$ python -q
>>> import numpy as np
>>> np.set_printoptions(precision=3, suppress=True, linewidth=200)
>>> E = np.loadtxt("out16.csv", delimiter=",")
>>> E
array([[-0.178,  0.217,  0.726,  0.8  , -0.327,  0.254, -0.565],
       [ 0.91 ,  0.05 ,  0.159,  0.245, -0.914,  0.797,  0.1  ],
       [ 0.981, -0.235, -0.789, -0.834, -0.925,  0.804,  0.774],
       [ 0.932, -0.354, -0.92 , -0.952, -0.611,  0.43 ,  0.859],
       [-0.984,  0.159,  0.629,  0.664,  0.954, -0.862, -0.675],
       [ 0.686,  0.04 ,  0.139,  0.197, -0.706,  0.551,  0.02 ],
       [-0.953,  0.139,  0.565,  0.604,  0.89 , -0.753, -0.592],
       [-0.592,  0.119,  0.478,  0.537,  0.345, -0.235, -0.414],
       [-0.959,  0.188,  0.691,  0.74 ,  0.879, -0.735, -0.68 ],
       [ 0.336, -0.245, -0.782, -0.848,  0.245, -0.197,  0.635]])
>>> U, sig, Vh = np.linalg.svd(E)
>>> sig
array([4.8  , 2.235, 0.36 , 0.116, 0.1  , 0.009, 0.003])
>>> out = U[:, :5] @ np.diag(sig[:5]) @ Vh[:5]
>>> np.linalg.matrix_rank(E, rtol=0.05)
np.int64(3)
>>> np.linalg.matrix_rank(out)
np.int64(5)
>>> gram = E.T @ E
>>> np.diag(gram)
array([6.421, 0.386, 4.073, 4.701, 5.324, 3.779, 3.51 ])
>>> np.allclose(gram, gram.T)
True
>>> np.round(np.linalg.svd(E, compute_uv=False) ** 2, 3) + 0
array([23.044,  4.996,  0.13 ,  0.014,  0.01 ,  0.   ,  0.   ])
>>> np.linalg.matrix_rank(gram)
np.int64(7)
>>> np.round(np.trace(gram), 3), round((E ** 2).sum(), 3)
(np.float64(28.193), np.float64(28.193))
>>> np.round(np.linalg.eigvalsh(gram)[::-1], 3) + 0
array([23.044,  4.996,  0.13 ,  0.014,  0.01 ,  0.   ,  0.   ])
>>> x = np.array([5, 2, -1, 2, 4, -2, -3])
>>> h = np.maximum(E @ x, 0)
>>> E * (h > 1e-9)[:, None]
array([[-0.178,  0.217,  0.726,  0.8  , -0.327,  0.254, -0.565],
       [ 0.   ,  0.   ,  0.   ,  0.   , -0.   ,  0.   ,  0.   ],
       [ 0.   , -0.   , -0.   , -0.   , -0.   ,  0.   ,  0.   ],
       [ 0.   , -0.   , -0.   , -0.   , -0.   ,  0.   ,  0.   ],
       [-0.984,  0.159,  0.629,  0.664,  0.954, -0.862, -0.675],
       [ 0.   ,  0.   ,  0.   ,  0.   , -0.   ,  0.   ,  0.   ],
       [-0.953,  0.139,  0.565,  0.604,  0.89 , -0.753, -0.592],
       [-0.592,  0.119,  0.478,  0.537,  0.345, -0.235, -0.414],
       [-0.959,  0.188,  0.691,  0.74 ,  0.879, -0.735, -0.68 ],
       [ 0.   , -0.   , -0.   , -0.   ,  0.   , -0.   ,  0.   ]])
>>> h
array([0.297, 0.   , 0.   , 0.   , 3.662, 0.   , 2.998, 0.966, 3.396, 0.   ])
>>> f, v = E[9], E[4]
>>> round(float(f @ f), 3)
2.006
>>> p = (f @ v) / (f @ f) * f
>>> round(float(np.linalg.norm(f + v) ** 2 + np.linalg.norm(f - v) ** 2), 3)
11.889
>>> q, _ = np.linalg.qr(np.array([[-1.0, 1.1, 0.5, 1.6],
...     [1.5, 0.2, -0.3, -0.3],
...     [0.4, 1.0, 0.0, 0.4],
...     [0.2, -0.4, 0.9, 1.2]]))
>>> evecs, _ = np.linalg.qr(np.array([[0.2, 0.0], [1.0, -1.0]]))
>>> sig = 10 * 0.5 ** np.arange(2)
>>> X = q[:, :2] * sig @ evecs[:2]
>>> X
array([[ 4.133,  4.664],
       [-0.275, -8.181],
       [ 2.959, -2.788],
       [-1.403, -0.817]])
>>> out = np.c_[X[:, :1] @ np.array([[-4]]), np.array([0, 0, 1, 0])]
>>> out
array([[-16.534,   0.   ],
       [  1.099,   0.   ],
       [-11.835,   1.   ],
       [  5.613,   0.   ]])
>>> np.linalg.norm(np.linalg.qr(X)[0].T @ out, axis=0) ** 2 / ((out ** 2).sum(axis=0) + 1e-12)
array([1.   , 0.522])
>>> t3 = np.stack([out, -1 * out, out[::-1]])
>>> np.linalg.matrix_rank(t3)
array([2, 2, 2])
>>> np.einsum("bij,cij->bc", t3, t3)
array([[ 447.154, -447.154, -211.619],
       [-447.154,  447.154,  211.619],
       [-211.619,  211.619,  447.154]])
>>> t3.sum(axis=0)
array([[  5.613,   0.   ],
       [-11.835,   1.   ],
       [  1.099,   0.   ],
       [-16.534,   0.   ]])
>>> np.linalg.matrix_rank(t3.reshape(3, -1))
np.int64(2)
>>> hat = X @ np.linalg.solve(X.T @ X, X.T)
>>> np.round(np.linalg.eigvalsh(hat), 3) + 0
array([0., 0., 1., 1.])
>>> np.linalg.matrix_rank(np.eye(4) - hat)
np.int64(2)
>>> np.round((np.eye(4) - hat) @ X, 3) + 0
array([[0., 0.],
       [0., 0.],
       [0., 0.],
       [0., 0.]])
>>> out = np.array([[2, 3, 2, 2], [1, 1, 2, 0], [3, 1, 3, 3], [3, 1, 3, 0]])
>>> m1 = out + out.T
>>> m1
array([[4, 4, 5, 5],
       [4, 2, 3, 1],
       [5, 3, 6, 6],
       [5, 1, 6, 0]])
>>> # equal to its transpose
>>> q, evecs = np.linalg.qr(m1[:, :1])[0], np.linalg.qr(m1[:, 1:])[0]
>>> sig = np.linalg.svd(q.T @ evecs, compute_uv=False)
>>> round(float(np.linalg.norm(q @ q.T - evecs @ evecs.T, 2)), 3)
1.0
>>> np.degrees(np.arccos(sig.clip(0, 1)))
array([7.409])
>>> out = np.linalg.inv(m1)
>>> np.allclose(out, m1.T)
False
>>> np.round(np.linalg.cond(m1), 3)
np.float64(20.006)
>>> np.round(np.linalg.inv(out), 3) + 0
array([[4., 4., 5., 5.],
       [4., 2., 3., 1.],
       [5., 3., 6., 6.],
       [5., 1., 6., 0.]])
>>> np.linalg.det(m1) * out
array([[-42.,  54.,  26., -18.],
       [ 54.,   6., -46.,  -2.],
       [ 26., -46., -14.,  30.],
       [-18.,  -2.,  30., -14.]])
>>> out
array([[-0.477,  0.614,  0.295, -0.205],
       [ 0.614,  0.068, -0.523, -0.023],
       [ 0.295, -0.523, -0.159,  0.341],
       [-0.205, -0.023,  0.341, -0.159]])
>>> W0 = np.load("data.npy")
>>> W0
array([[ 3.,  0.,  0.,  0.,  3.,  1.],
       [ 0.,  2.,  0.,  0.,  0.,  0.],
       [ 0.,  0.,  2.,  0.,  0.,  0.],
       [ 0.,  0.,  0.,  2.,  0.,  0.],
       [ 3.,  0.,  0.,  0., 11.,  3.],
       [ 1.,  0.,  0.,  0.,  3.,  3.]])
>>> # 4 blocks once reordered
>>> q, evecs = np.linalg.qr(W0[:, :3])[0], np.linalg.qr(W0[:, 3:])[0]
>>> sig = np.linalg.svd(q.T @ evecs, compute_uv=False)
>>> round(float(np.linalg.norm(q @ q.T - evecs @ evecs.T, 2)), 3)
1.0
>>> np.degrees(np.arccos(sig.clip(0, 1)))
array([28.728, 90.   , 90.   ])
>>> f = np.array([7, -4])
>>> np.polyval(f, W0[0])
array([17., -4., -4., -4., 17.,  3.])
>>> np.convolve(W0[0], f)
array([ 21., -12.,   0.,   0.,  21.,  -5.,  -4.])
>>> np.array([np.convolve(row, f, "same") for row in W0])
array([[ 21., -12.,   0.,   0.,  21.,  -5.],
       [  0.,  14.,  -8.,   0.,   0.,   0.],
       [  0.,   0.,  14.,  -8.,   0.,   0.],
       [  0.,   0.,   0.,  14.,  -8.,   0.],
       [ 21., -12.,   0.,   0.,  77., -23.],
       [  7.,  -4.,   0.,   0.,  21.,   9.]])
>>> np.sort(np.linalg.eigvals(W0).real)
array([ 2.,  2.,  2.,  2.,  2., 13.])
>>> (W0 != 0).astype(int)
array([[1, 0, 0, 0, 1, 1],
       [0, 1, 0, 0, 0, 0],
       [0, 0, 1, 0, 0, 0],
       [0, 0, 0, 1, 0, 0],
       [1, 0, 0, 0, 1, 1],
       [1, 0, 0, 0, 1, 1]])
>>> W0 @ W0
array([[ 19.,   0.,   0.,   0.,  45.,  15.],
       [  0.,   4.,   0.,   0.,   0.,   0.],
       [  0.,   0.,   4.,   0.,   0.,   0.],
       [  0.,   0.,   0.,   4.,   0.,   0.],
       [ 45.,   0.,   0.,   0., 139.,  45.],
       [ 15.,   0.,   0.,   0.,  45.,  19.]])
>>> M = np.loadtxt("block2.csv", delimiter=",")
>>> M
array([[ 3.298,  0.53 , -0.91 ,  2.08 , -1.359, -1.118],
       [ 3.611,  0.646, -1.728, -0.857,  0.579, -0.193],
       [ 4.241, -0.977,  0.957,  7.048,  1.036, -1.783],
       [ 3.592,  0.43 , -0.766,  2.054, -1.311, -1.012],
       [ 4.141,  0.471, -1.584,  0.338, -0.357, -0.569],
       [ 5.699,  0.864, -1.996,  1.435, -0.698, -1.097],
       [ 1.982,  0.559,  2.638,  8.332,  1.88 , -7.014],
       [ 3.816,  0.722,  2.196,  9.245,  1.089, -7.591],
       [ 3.539,  0.646, -0.764,  1.48 ,  1.255, -2.187],
       [ 4.106, -0.573,  1.266,  8.343,  0.707, -4.145],
       [ 4.996,  1.411, -1.938, -0.056,  0.411, -2.055],
       [ 7.398,  1.054, -2.447,  2.454, -1.656, -1.457],
       [ 2.343,  0.942,  0.351,  3.004,  0.701, -4.437],
       [ 3.307,  0.478, -0.836,  2.022, -1.551, -0.967]])
>>> W2 = M[[6, 9]].astype(float)
>>> for _ in range(6):
...     labels = np.linalg.norm(M[:, None] - W2, axis=-1).argmin(axis=1)
...     W2 = np.array([M[labels == j].mean(axis=0) for j in range(2)])
... 
>>> labels
array([1, 1, 0, 1, 1, 1, 0, 0, 1, 0, 1, 1, 1, 1])
>>> np.abs(W2[1] - W2[0]).argmax()
np.int64(3)
>>> W2[1] - W2[0]
array([ 0.656,  0.814, -3.026, -6.847, -1.577,  3.624])
